$ python -q
>>> import numpy as np
>>> import numpy.linalg as la
>>> np.set_printoptions(suppress=True, linewidth=200)
>>> F = np.load("out17.npy")
>>> F
array([[3., 2., 0., 0.],
       [2., 2., 2., 0.],
       [0., 2., 2., 2.],
       [0., 0., 2., 1.]])
>>> def softmax(z):
...     e = np.exp(z - z.max(axis=-1, keepdims=True))
...     return e / e.sum(axis=-1, keepdims=True)
... 
>>> np.round(softmax(F[1] + 2), 1) + 0
array([0.3, 0.3, 0.3, 0. ])
>>> np.round(softmax(F[1]), 1) + 0
array([0.3, 0.3, 0.3, 0. ])
>>> S = F @ F.T / np.sqrt(4)
>>> np.round(softmax(S), 1) + 0
array([[0.8, 0.2, 0. , 0. ],
       [0.2, 0.7, 0.1, 0. ],
       [0. , 0.1, 0.8, 0. ],
       [0. , 0.2, 0.5, 0.3]])
>>> K = np.load("x.npy")
>>> print(K)
[[1.  0.7 0.5 0.3]
 [0.7 1.  0.7 0.5]
 [0.5 0.7 1.  0.7]
 [0.3 0.5 0.7 1. ]]
>>> # equal to its transpose
>>> vec = np.array([-1, -5, -2, 9])
>>> y = K @ vec
>>> y.round(1)
array([-2.8, -2.6,  0.3,  4.8])
>>> np.round(la.solve(K, y + K[:, 0]), 1) + 0
array([ 0., -5., -2.,  9.])
>>> print(np.round(la.solve(K, y), 1))
[-1. -5. -2.  9.]
>>> u = np.array([4, 1])
>>> m1 = 2 * np.eye(2) + np.outer(u, u)
>>> m1
array([[18.,  4.],
       [ 4.,  3.]])
>>> # row 0 dominates
>>> ev, vecs = la.eig(m1)
>>> np.prod(ev)
np.float64(38.0)
>>> np.round(np.sort(la.eigvals(la.inv(m1))), 1)
array([0.1, 0.5])
>>> np.round(np.sort(la.eigvals(m1.T)), 1)
array([ 2., 19.])
>>> ev
array([19.,  2.])
>>> np.round(np.sort(la.eigvals(m1 @ m1)), 1)
array([  4., 361.])
>>> m1 @ vecs[:, 0] - ev[0] * vecs[:, 0]
array([0., 0.])
>>> ev, vecs = la.eigh(m1)
>>> np.round(la.eigvalsh(m1 + -1 * np.eye(2)), 1)
array([ 1., 18.])
>>> np.round(np.abs(vecs[:, -1]), 1)
array([1. , 0.2])
>>> print(np.round(la.svd(m1, compute_uv=False), 1))
[19.  2.]
>>> rng = np.random.default_rng(346149)
>>> idx = rng.permutation(2)
>>> print(idx)
[0 1]
>>> other = m1[idx][:, idx]
>>> np.allclose(other, m1)
True
>>> np.round(la.det(other), 1), round(float(la.det(m1[idx])), 1)
(np.float64(38.0), 38.0)
>>> print(other)
[[18.  4.]
 [ 4.  3.]]
>>> ev, vecs = la.eigh(K)
>>> vec = np.array([-1, -6, 9, 0])
>>> np.round(vecs * np.maximum(ev, 0) @ vecs.T, 1)
array([[1. , 0.7, 0.5, 0.3],
       [0.7, 1. , 0.7, 0.5],
       [0.5, 0.7, 1. , 0.7],
       [0.3, 0.5, 0.7, 1. ]])
>>> round(float(vec @ K @ vec), 1)
41.8
>>> u = np.array([1, -1])
>>> other = m1 + np.outer(u, np.eye(2)[0])
>>> la.matrix_rank(la.inv(other) - la.inv(m1), tol=1e-8)
np.int64(1)
>>> round(la.det(other) / la.det(m1), 1), round(1 + la.solve(m1, u)[0], 1)
(np.float64(1.2), np.float64(1.2))
>>> la.matrix_rank(other - m1)
np.int64(1)
>>> data = np.array([[1, -1], [1, 0], [1, 1], [1, 2]])
>>> other = np.c_[data[:, :1] @ np.array([[2]]), np.array([1, 1, -1, -2])]
>>> other
array([[ 2,  1],
       [ 2,  1],
       [ 2, -1],
       [ 2, -2]])
>>> print(np.round(la.norm(la.qr(data)[0].T @ other, axis=0) ** 2 / ((other ** 2).sum(axis=0) + 1e-12), 1))
[1.  0.9]
>>> M = np.load("w.npy")
>>> M
array([[ 1.3,  3.3, -2.8],
       [-2.3,  0.2, -1.9],
       [ 4.7,  4.4, -1.3],
       [ 4.3,  5.2, -2.7],
       [ 1.1,  2.5, -2. ],
       [ 0.3,  2.5, -2.7],
       [-2.2,  1.4, -3.5],
       [ 6.6,  3. ,  2.1],
       [ 6. ,  3.6,  0.8],
       [ 4.9,  4. , -0.7],
       [ 5.9,  3.5,  0.8],
       [-2.2, -0.7, -0.7],
       [ 4.7,  4.4, -1.4],
       [ 7.4,  4.4,  1. ],
       [-4.2, -0.2, -3. ],
       [-1.1,  2.3, -3.6],
       [ 9.7,  6.1,  0.8],
       [10.5,  6.6,  0.7],
       [-4.7, -1.2, -2.2],
       [ 4.1,  3.7, -1. ],
       [ 0.6,  0.5,  0.1],
       [ 9.8,  5.3,  1.9]])
>>> vec = np.array([2, 3, 2])
>>> y = M @ vec
>>> c, lr = np.zeros(3), 1 / la.norm(M, 2) ** 2
>>> for i in range(150):
...     c -= lr * M.T @ (M @ c - y)
...     if i % 50 == 0: print(i, round(la.norm(M @ c - y), 1))
... 
0 6.4
50 0.8
100 0.8
>>> print(c.round(1))
[3.  1.5 0.7]
>>> np.round(la.cond(M), 1)
np.float64(82.5)
>>> other = np.c_[M[:, :1] @ np.array([[2]]), np.array([3, 0, 2, 2, 0, 2, 0, 3, 2, 2, 1, 0, 0, 0, 3, 0, 0, 1, 0, 1, 0, 2])]
>>> other
array([[ 2.6,  3. ],
       [-4.6,  0. ],
       [ 9.4,  2. ],
       [ 8.6,  2. ],
       [ 2.2,  0. ],
       [ 0.6,  2. ],
       [-4.4,  0. ],
       [13.2,  3. ],
       [12. ,  2. ],
       [ 9.8,  2. ],
       [11.8,  1. ],
       [-4.4,  0. ],
       [ 9.4,  0. ],
       [14.8,  0. ],
       [-8.4,  3. ],
       [-2.2,  0. ],
       [19.4,  0. ],
       [21. ,  1. ],
       [-9.4,  0. ],
       [ 8.2,  1. ],
       [ 1.2,  0. ],
       [19.6,  2. ]])
>>> print(la.matrix_rank(other))
2
>>> np.round(la.lstsq(M, other[:, 0])[0], 1) + 0
array([2., 0., 0.])
>>> la.matrix_rank(np.c_[M, other])
np.int64(4)
>>> u, r1 = other[4], other[19]
>>> np.round(u @ r1, 1)
np.float64(18.0)
>>> p = (u @ r1) / (u @ u) * u
>>> r1 - p
array([0., 1.])
>>> round(la.norm(u + r1) ** 2 + la.norm(u - r1) ** 2, 1)
np.float64(146.2)
>>> np.round(np.outer(u, r1), 1)
array([[18. ,  2.2],
       [ 0. ,  0. ]])
>>> [round(float(x), 1) for x in la.svd(M, compute_uv=False)[:3]]
[29.7, 11.2, 0.4]
>>> round(float(la.norm(M, 2) / la.norm(M)), 1)
0.9
>>> round(np.log10(la.cond(M)))
2
>>> la.cond(M) > 100
np.False_
>>> idx = M[:, 0] > np.median(M[:, 0])
>>> u = M[idx].mean(axis=0) - M[~idx].mean(axis=0)
>>> u.round(1)
array([7.6, 3.3, 2.3])
>>> np.argsort(-np.abs(u).round(6), kind="stable")
array([0, 1, 2])
>>> X = np.load("mat.npy")
>>> X
array([[ 0,  0,  0],
       [-1, -3,  2],
       [-1, -3,  2],
       [-2, -6,  4]])
>>> la.matrix_rank(X, rtol=0.1)
np.int64(1)
>>> print(round(float(la.norm(X, 2) / la.norm(X)), 1))
1.0
>>> rk = la.matrix_rank(X)
>>> rk
np.int64(1)
>>> ns = la.svd(X)[2][rk:].T
>>> ns.shape
(3, 2)
>>> u = np.array([0, 0, 2])
>>> np.array([np.convolve(row, u, "same") for row in X])
array([[  0,   0,   0],
       [  0,  -2,  -6],
       [  0,  -2,  -6],
       [  0,  -4, -12]])
>>> np.correlate(X[1], X[3], "full")
array([-4, -6, 28, -6, -4])
>>> np.polyval(u, X[1])
array([2, 2, 2])
>>> W0 = np.load("data.npy")
>>> W0.round(1) + 0
array([[ 0.9, -0.2,  0.2],
       [-0.2,  0. ,  0. ],
       [ 0.2,  0. ,  0. ]])
>>> # symmetric
>>> ev, vecs = la.eigh(W0)
>>> np.unique(ev.round(6) + 0, return_counts=True)[1]
array([2, 1])
>>> np.abs(vecs[:, -1]).round(6).argmax()
np.int64(0)
